$ ipython --no-banner

In [1]: import numpy as np

In [2]: np.set_printoptions(precision=1, suppress=True, linewidth=140)

In [3]: tidy = lambda a: np.round(a, 1) + 0

In [4]: data = np.array([[-2, 0, -2, 2], [-1, -2, -1, -1], [-1, 1, 1, 2], [-2, 2, -2, -1]])

In [5]: x0 = np.array([0, 1, 0, 1])

In [6]: rhs = data @ x0

In [7]: b, lr = np.zeros(4), 1 / np.linalg.norm(data, 2) ** 2

In [8]: for i in range(25):
   ...:     b -= lr * data.T @ (data @ b - rhs)
   ...:     if i % 5 == 0: print(i, round(np.linalg.norm(data @ b - rhs), 1))
   ...: 
0 1.8
5 0.3
10 0.2
15 0.2
20 0.1

In [9]: tidy(np.linalg.cond(data))
Out[9]: np.float64(4.4)

In [10]: print(tidy(b))
[-0.1  1.   0.1  1. ]

In [11]: W0 = np.load("case12.npy")

In [12]: W0
Out[12]: 
array([[ 7, -8,  0,  0,  0,  0],
       [ 8, -4,  0,  0,  0,  0],
       [ 7,  7,  0,  0,  0,  0],
       [ 0,  0,  7, -8,  0,  0],
       [ 0,  0,  8, -4,  0,  0],
       [ 0,  0,  7,  7,  0,  0],
       [ 0,  0,  0,  0,  7, -8],
       [ 0,  0,  0,  0,  8, -4],
       [ 0,  0,  0,  0,  7,  7]])

In [13]: M2 = W0 / np.linalg.norm(W0, axis=1, keepdims=True)

In [14]: G = M2 @ M2.T

In [15]: tidy(G)
Out[15]: 
array([[ 1. ,  0.9, -0.1,  0. ,  0. ,  0. ,  0. ,  0. ,  0. ],
       [ 0.9,  1. ,  0.3,  0. ,  0. ,  0. ,  0. ,  0. ,  0. ],
       [-0.1,  0.3,  1. ,  0. ,  0. ,  0. ,  0. ,  0. ,  0. ],
       [ 0. ,  0. ,  0. ,  1. ,  0.9, -0.1,  0. ,  0. ,  0. ],
       [ 0. ,  0. ,  0. ,  0.9,  1. ,  0.3,  0. ,  0. ,  0. ],
       [ 0. ,  0. ,  0. , -0.1,  0.3,  1. ,  0. ,  0. ,  0. ],
       [ 0. ,  0. ,  0. ,  0. ,  0. ,  0. ,  1. ,  0.9, -0.1],
       [ 0. ,  0. ,  0. ,  0. ,  0. ,  0. ,  0.9,  1. ,  0.3],
       [ 0. ,  0. ,  0. ,  0. ,  0. ,  0. , -0.1,  0.3,  1. ]])

In [16]: (np.abs(G) > 0.9).astype(int)
Out[16]: 
array([[1, 1, 0, 0, 0, 0, 0, 0, 0],
       [1, 1, 0, 0, 0, 0, 0, 0, 0],
       [0, 0, 1, 0, 0, 0, 0, 0, 0],
       [0, 0, 0, 1, 1, 0, 0, 0, 0],
       [0, 0, 0, 1, 1, 0, 0, 0, 0],
       [0, 0, 0, 0, 0, 1, 0, 0, 0],
       [0, 0, 0, 0, 0, 0, 1, 1, 0],
       [0, 0, 0, 0, 0, 0, 1, 1, 0],
       [0, 0, 0, 0, 0, 0, 0, 0, 1]])

In [17]: tidy(np.linalg.norm(M2, axis=1))
Out[17]: array([1., 1., 1., 1., 1., 1., 1., 1., 1.])

In [18]: (G - 2 * np.eye(9)).round(6).argmax(axis=1)
Out[18]: array([1, 0, 1, 4, 3, 4, 7, 6, 7])

In [19]: np.argwhere(np.triu(np.abs(G) > 0.95, 1))
Out[19]: array([], shape=(0, 2), dtype=int64)

In [20]: tidy(G[8])
Out[20]: array([ 0. ,  0. ,  0. ,  0. ,  0. ,  0. , -0.1,  0.3,  1. ])

In [21]: hat = W0 @ np.linalg.solve(W0.T @ W0, W0.T)

In [22]: print(hat @ W0[:, 3])
[ 0.  0.  0. -8. -4.  7.  0.  0.  0.]

In [23]: np.linalg.matrix_rank(np.eye(9) - hat)
Out[23]: np.int64(3)

In [24]: M = np.array([[0.0, 0.0, 0.0, 1.0],
    ...:     [0.0, 1.0, 0.0, 0.0],
    ...:     [0.0, 0.0, 1.0, 0.0],
    ...:     [-1.0, 0.0, 0.0, 0.0]])

In [25]: tidy(np.linalg.norm(M, axis=0))
Out[25]: array([1., 1., 1., 1.])

In [26]: M.T @ M
Out[26]: 
array([[1., 0., 0., 0.],
       [0., 1., 0., 0.],
       [0., 0., 1., 0.],
       [0., 0., 0., 1.]])

In [27]: M @ M.T
Out[27]: 
array([[1., 0., 0., 0.],
       [0., 1., 0., 0.],
       [0., 0., 1., 0.],
       [0., 0., 0., 1.]])

In [28]: x0 = np.array([2, -2, 1, 2])

In [29]: 4 - np.linalg.matrix_rank(M - np.eye(4), tol=1e-8)
Out[29]: np.int64(2)

In [30]: print(tidy(np.linalg.norm(x0)), tidy(np.linalg.norm(M @ x0)))
3.6 3.6

In [31]: [p for p in range(1, 25) if np.allclose(np.linalg.matrix_power(M, p), np.eye(4))]
Out[31]: [4, 8, 12, 16, 20, 24]

In [32]: print(tidy(np.linalg.det(M)))
1.0

In [33]: f, g = M[3], M[0]

In [34]: f @ g
Out[34]: np.float64(0.0)

In [35]: pr = (f @ g) / (f @ f) * f

In [36]: tidy(np.linalg.norm(f + g) ** 2 + np.linalg.norm(f - g) ** 2)
Out[36]: np.float64(4.0)

In [37]: th = np.radians(135)

In [38]: R = np.eye(4)

In [39]: R[0, 0] = R[2, 2] = np.cos(th)

In [40]: R[0, 2], R[2, 0] = -np.sin(th), np.sin(th)

In [41]: print(tidy(R))
[[-0.7  0.  -0.7  0. ]
 [ 0.   1.   0.   0. ]
 [ 0.7  0.  -0.7  0. ]
 [ 0.   0.   0.   1. ]]

In [42]: M2 = M @ R.T

In [43]: tidy(np.linalg.svd(M, compute_uv=False)), tidy(np.linalg.svd(M2, compute_uv=False))
Out[43]: (array([1., 1., 1., 1.]), array([1., 1., 1., 1.]))

In [44]: np.allclose(M @ M.T, M2 @ M2.T)
Out[44]: True

In [45]: tidy(np.abs(M2 - M).max(axis=0))
Out[45]: array([1.7, 0. , 1.7, 0. ])

In [46]: tidy(M2)
Out[46]: 
array([[ 0. ,  0. ,  0. ,  1. ],
       [ 0. ,  1. ,  0. ,  0. ],
       [-0.7,  0. , -0.7,  0. ],
       [ 0.7,  0. , -0.7,  0. ]])

In [47]: feats = np.load("run2.npy")

In [48]: print(feats)
[[ 1.  -0.9 -0.2]
 [ 0.5 -0.2  0. ]
 [-0.3 -0.9  0.4]
 [-0.1  0.2  0. ]
 [-0.3  0.9 -0.4]
 [ 0.4  1.  -0.5]
 [ 0.   1.  -0.5]
 [-0.2 -0.9  0.4]
 [-0.7 -0.8  0.3]
 [-0.5 -0.9  0.4]
 [-0.7  0.3  0. ]
 [-1.  -0.8  0.5]
 [-1.   1.  -0.5]
 [-1.   0.8 -0.1]
 [ 0.9  0.9 -0.5]
 [-0.7  0.9 -0.3]
 [ 0.6  0.8 -0.3]
 [-0.7  0.1  0.1]
 [-1.  -0.7  0.5]
 [ 1.  -1.   0.3]]

In [49]: cen = feats - feats.mean(axis=0)

In [50]: V = np.linalg.svd(cen)[2][:2]

In [51]: M2 = cen - cen @ V.T @ V

In [52]: print(tidy(np.diag(V.T @ V)))
[1.  0.9 0.2]

In [53]: tidy((cen @ V.T).std(axis=0))
Out[53]: array([0.9, 0.7])
